% ipython --no-banner

In [1]: import numpy as np

In [2]: np.set_printoptions(precision=1, suppress=True, linewidth=100)

In [3]: def tidy(a):
   ...:     return np.round(a, 1) + 0
   ...: 

In [4]: A = np.loadtxt("arr.csv", delimiter=",")

In [5]: tidy(A)
Out[5]: 
array([[0.3, 0. , 0. , 0.3, 0.3],
       [0. , 0.5, 0.5, 0. , 0. ],
       [0. , 0. , 1. , 0. , 0. ],
       [0. , 0. , 0. , 1. , 0. ],
       [0.2, 0.2, 0.2, 0. , 0.2]])

In [6]: tidy(np.linalg.matrix_power(A, 100))
Out[6]: 
array([[0. , 0. , 0.4, 0.6, 0. ],
       [0. , 0. , 1. , 0. , 0. ],
       [0. , 0. , 1. , 0. , 0. ],
       [0. , 0. , 0. , 1. , 0. ],
       [0. , 0. , 0.8, 0.2, 0. ]])

In [7]: p = np.eye(5)[1]

In [8]: for _ in range(4):
   ...:     p = p @ A
   ...:     print(p.round(1))
   ...: 
[0.  0.5 0.5 0.  0. ]
[0.  0.2 0.8 0.  0. ]
[0.  0.1 0.9 0.  0. ]
[0.  0.1 0.9 0.  0. ]

In [9]: np.unique(A.round(6), axis=0).shape
Out[9]: (5, 5)

In [10]: np.linalg.lstsq(A[:-1].T, A[-1])[2]
Out[10]: np.int32(4)

In [11]: rk = np.linalg.matrix_rank(A)

In [12]: rk
Out[12]: np.int64(4)

In [13]: N = np.linalg.svd(A)[2][rk:].T

In [14]: [int(np.linalg.matrix_rank(A[:i])) for i in range(1, len(A) + 1)]
Out[14]: [1, 2, 3, 4, 4]

In [15]: np.linalg.matrix_rank(A.T @ A), np.linalg.matrix_rank(A @ A.T)
Out[15]: (np.int64(4), np.int64(4))

In [16]: N.shape
Out[16]: (5, 1)

In [17]: [int(np.linalg.matrix_rank(A[:, :j + 1])) for j in range(5)]
Out[17]: [1, 2, 3, 4, 4]

In [18]: [int(np.linalg.matrix_rank(np.delete(A, i, axis=0))) for i in range(5)]
Out[18]: [4, 4, 3, 4, 4]

In [19]: E = np.load("test5.npy")

In [20]: E
Out[20]: 
array([[ 0,  0,  0,  9, -3,  6],
       [ 0,  0,  0, -3,  6,  3],
       [ 0,  0,  0,  6,  6,  9],
       [-3,  1, -2,  6, -2,  4],
       [ 1, -2, -1, -2,  4,  2],
       [-2, -2, -3,  4,  4,  6]])

In [21]: t = np.radians(30)

In [22]: R = np.eye(6)

In [23]: R[1, 1] = R[5, 5] = np.cos(t)

In [24]: R[1, 5], R[5, 1] = -np.sin(t), np.sin(t)

In [25]: tidy(R)
Out[25]: 
array([[ 1. ,  0. ,  0. ,  0. ,  0. ,  0. ],
       [ 0. ,  0.9,  0. ,  0. ,  0. , -0.5],
       [ 0. ,  0. ,  1. ,  0. ,  0. ,  0. ],
       [ 0. ,  0. ,  0. ,  1. ,  0. ,  0. ],
       [ 0. ,  0. ,  0. ,  0. ,  1. ,  0. ],
       [ 0. ,  0.5,  0. ,  0. ,  0. ,  0.9]])

In [26]: M2 = E @ R.T

In [27]: np.allclose(E @ E.T, M2 @ M2.T)
Out[27]: True

In [28]: np.allclose(np.linalg.norm(E, axis=1), np.linalg.norm(M2, axis=1))
Out[28]: True

In [29]: tidy(np.linalg.svd(E, compute_uv=False)), tidy(np.linalg.svd(M2, compute_uv=False))
Out[29]: 
(array([18.5, 12.2,  4.2,  2.7,  1.1,  0.2]),
 array([18.5, 12.2,  4.2,  2.7,  1.1,  0.2]))

In [30]: tidy(np.abs(M2 - E).max(axis=0))
Out[30]: array([0. , 4.5, 0. , 0. , 0. , 1.8])
